$ python3 -q
>>> import numpy as np
>>> np.set_printoptions(precision=2, suppress=True, linewidth=200)
>>> tidy = lambda a: np.round(a, 2) + 0
>>> J = np.load("arr.npy")
>>> print(J)
[[ -4.36   5.37  -0.7   -0.82   1.72  -9.3   -7.92   9.57 -10.35]
 [  0.03   0.24  -7.11  -3.69  10.65  -0.92   4.46 -14.12  -1.49]
 [ -8.25   0.71   1.6   -2.75  14.09 -10.75  -1.39   0.82  -2.11]
 [  4.76   6.61  -7.71  12.64  -0.28   4.5    9.34  -2.45  -0.75]
 [  4.31  -2.87   6.68  13.59   0.65   4.72   4.67  -8.28  -5.54]
 [ -2.13   0.82   8.91   7.58  -4.58   1.42  -6.46 -13.48   3.4 ]
 [  2.1   -3.67  -0.16  -2.53   9.08  13.17  -1.71 -10.35   3.11]
 [ -5.42  -7.69  -8.29   4.65   8.06  -8.78  -7.47   2.45   4.15]
 [ -7.03   4.47   8.01   4.24   6.86  -4.29   3.55   0.32 -13.05]
 [  5.43  -0.56  -1.73   9.43   4.98  -1.91 -14.61  -5.79  -1.68]
 [  0.86  13.94   7.9   -8.89   1.75   0.55  -1.85  -1.64   7.35]
 [  9.73  -5.06  -4.15   9.91  -5.34  -9.95  -5.84   0.62   1.49]
 [  3.04  -7.03  11.51  11.54  -2.87  -0.91   3.84  -6.62  -2.84]
 [ -3.81  -7.31 -10.39 -10.84   5.16   6.81   4.94   1.91  -2.33]
 [ 11.97   3.21  -5.55  -1.02  -9.85  -8.14   1.73   3.46   6.04]
 [  1.92  -9.1   -4.42  -5.3    4.78  15.23  -2.24  -0.45  -2.4 ]
 [  1.77  -1.88   3.37  -7.52  -5.67  17.1    0.59  -0.65   0.17]
 [ -0.22  -8.22 -15.08  -1.35  -4.17   6.2    0.23  -2.18   6.52]]
>>> labels = J[:, 0] > np.median(J[:, 0])
>>> f = J[labels].mean(axis=0) - J[~labels].mean(axis=0)
>>> print(labels.astype(int))
[0 0 0 1 1 0 1 0 0 1 0 1 1 0 1 1 1 0]
>>> sv = 20 * 0.5 ** np.arange(9)
>>> Q, _ = np.linalg.qr(np.array([[-1.3, 0.0, -0.3, -0.8, 1.0, -0.3, 2.0, 0.0, -1.2],
...     [1.0, -0.1, -0.6, -0.4, -0.6, 0.7, 0.3, -0.5, 3.2],
...     [0.9, -0.3, -0.7, -0.9, -0.4, 0.8, 0.0, -0.3, -1.5],
...     [-1.8, 1.2, -2.1, 1.2, -1.0, -1.3, 0.6, -0.9, 1.1],
...     [-1.6, 0.9, -0.3, -1.0, 0.8, 1.3, -2.6, 0.7, 0.8],
...     [-1.2, 0.6, -1.7, -1.9, -0.5, 0.5, 0.7, 0.5, 0.0],
...     [0.4, 0.2, -0.6, -1.4, -0.1, -0.7, 0.4, 0.8, -1.3],
...     [0.4, -0.8, 0.0, 0.1, 0.2, 0.9, -1.9, 0.6, 0.4],
...     [-0.6, 0.5, 0.0, -2.0, 0.4, -0.6, -0.3, -0.2, 1.0]]))
>>> rng = np.random.default_rng(175802)
>>> X = rng.normal(size=(18, 9)) * sv @ Q
>>> print(tidy(X))
[[ -2.45   4.97  -0.73   1.35   1.1    2.93  -1.72  -0.1   13.7 ]
 [  4.53   3.06  -5.6    7.65  -7.42  -1.12  10.17  -5.2   -7.45]
 [ -2.88   2.91  -1.11  -0.41  -3.17   3.76   2.92  -1.39  -3.03]
 [  0.32  -2.77   2.08  -2.68   4.18  -0.24  -4.56   2.4    3.8 ]
 [  8.81  -8.65   2.16  -2.98   9.65  -5.09  -7.73   2.94   3.36]
 [  0.    -6.23   3.66  -4.62   7.01  -3.5   -8.25   4.34   2.57]
 [  5.59 -12.09  -1.94  -3.96   4.11  -7.69  -5.11  -0.55  -4.67]
 [  7.94 -12.73  -0.12  -5.1    5.37  -7.39  -8.18   0.21  -0.79]
 [ 19.33 -19.91  -4.15  -2.16   5.96 -14.38  -6.84  -3.14  -3.11]
 [  2.82  -7.85   4.91  -5.82   7.56  -3.86  -7.66   4.14  -2.91]
 [ -7.45   7.29  -4.93   3.11  -9.96   5.94   9.02  -4.11  -5.39]
 [  6.5   -5.59  -2.15   0.43   1.96  -4.27  -0.99  -0.87  -2.02]
 [ -4.06   1.51   1.71  -0.04   1.16   0.79  -2.08   2.46   4.27]
 [  1.29  -1.99  -3.61  -0.76  -1.82  -0.08   2.72  -3.01  -5.36]
 [  6.99  -5.    -0.67   1.36   0.35  -5.37  -0.81  -1.69   0.42]
 [-18.29  24.45  -0.87   7.99 -12.65  15.06  12.4   -1.31   7.69]
 [ -0.84  -0.68   1.53  -1.68   2.56   0.6   -2.47   2.26   0.41]
 [  2.65  -5.55   2.67  -4.64   9.84  -1.92 -10.11   4.25  10.23]]
>>> C2 = np.cov(X, rowvar=False)
>>> print(tidy(np.corrcoef(X[:, 0], X[:, 3])[0, 1]))
-0.49
>>> print(C2.shape)
(9, 9)
>>> labels = X[:, 2] > np.median(X[:, 2])
>>> f = X[labels].mean(axis=0) - X[~labels].mean(axis=0)
>>> print(((X - X.mean(axis=0)) @ f > 0).astype(int))
[0 0 0 1 1 1 1 1 1 1 0 1 0 0 1 0 1 1]
>>> print(np.argsort(-np.abs(f).round(6), kind="stable"))
[6 4 1 2 7 3 8 5 0]
>>> print(tidy(f))
[ 2.05 -5.67  4.78 -4.38  7.73 -2.9  -8.27  4.55  3.44]
>>> other = np.c_[X[:, :3] @ np.array([[2, 1, 2], [0, 1, 2], [1, 0, 2]]), np.array([2, 1, 0, 2, 0, -2, -1, -1, 2, 0, 1, -1, 1, 2, 0, 0, 0, 0])]
>>> print(tidy(other))
[[ -5.64   2.52   3.57   2.  ]
 [  3.45   7.59   3.98   1.  ]
 [ -6.87   0.03  -2.17   0.  ]
 [  2.72  -2.45  -0.74   2.  ]
 [ 19.78   0.15   4.63   0.  ]
 [  3.66  -6.23  -5.14  -2.  ]
 [  9.23  -6.51 -16.89  -1.  ]
 [ 15.76  -4.79  -9.82  -1.  ]
 [ 34.5   -0.58  -9.46   2.  ]
 [ 10.55  -5.03  -0.24   0.  ]
 [-19.83  -0.16 -10.18   1.  ]
 [ 10.85   0.91  -2.48  -1.  ]
 [ -6.41  -2.55  -1.67   1.  ]
 [ -1.03  -0.7   -8.62   2.  ]
 [ 13.3    1.98   2.63   0.  ]
 [-37.46   6.15  10.56   0.  ]
 [ -0.16  -1.53   0.     0.  ]
 [  7.97  -2.9   -0.46   0.  ]]
>>> print(tidy(np.linalg.lstsq(X, other[:, 0])[0]))
[2. 0. 1. 0. 0. 0. 0. 0. 0.]
>>> print(tidy(np.linalg.norm(np.linalg.qr(X)[0].T @ other, axis=0) ** 2 / ((other ** 2).sum(axis=0) + 1e-12)))
[1.   1.   1.   0.59]
>>> print(np.linalg.matrix_rank(other))
4
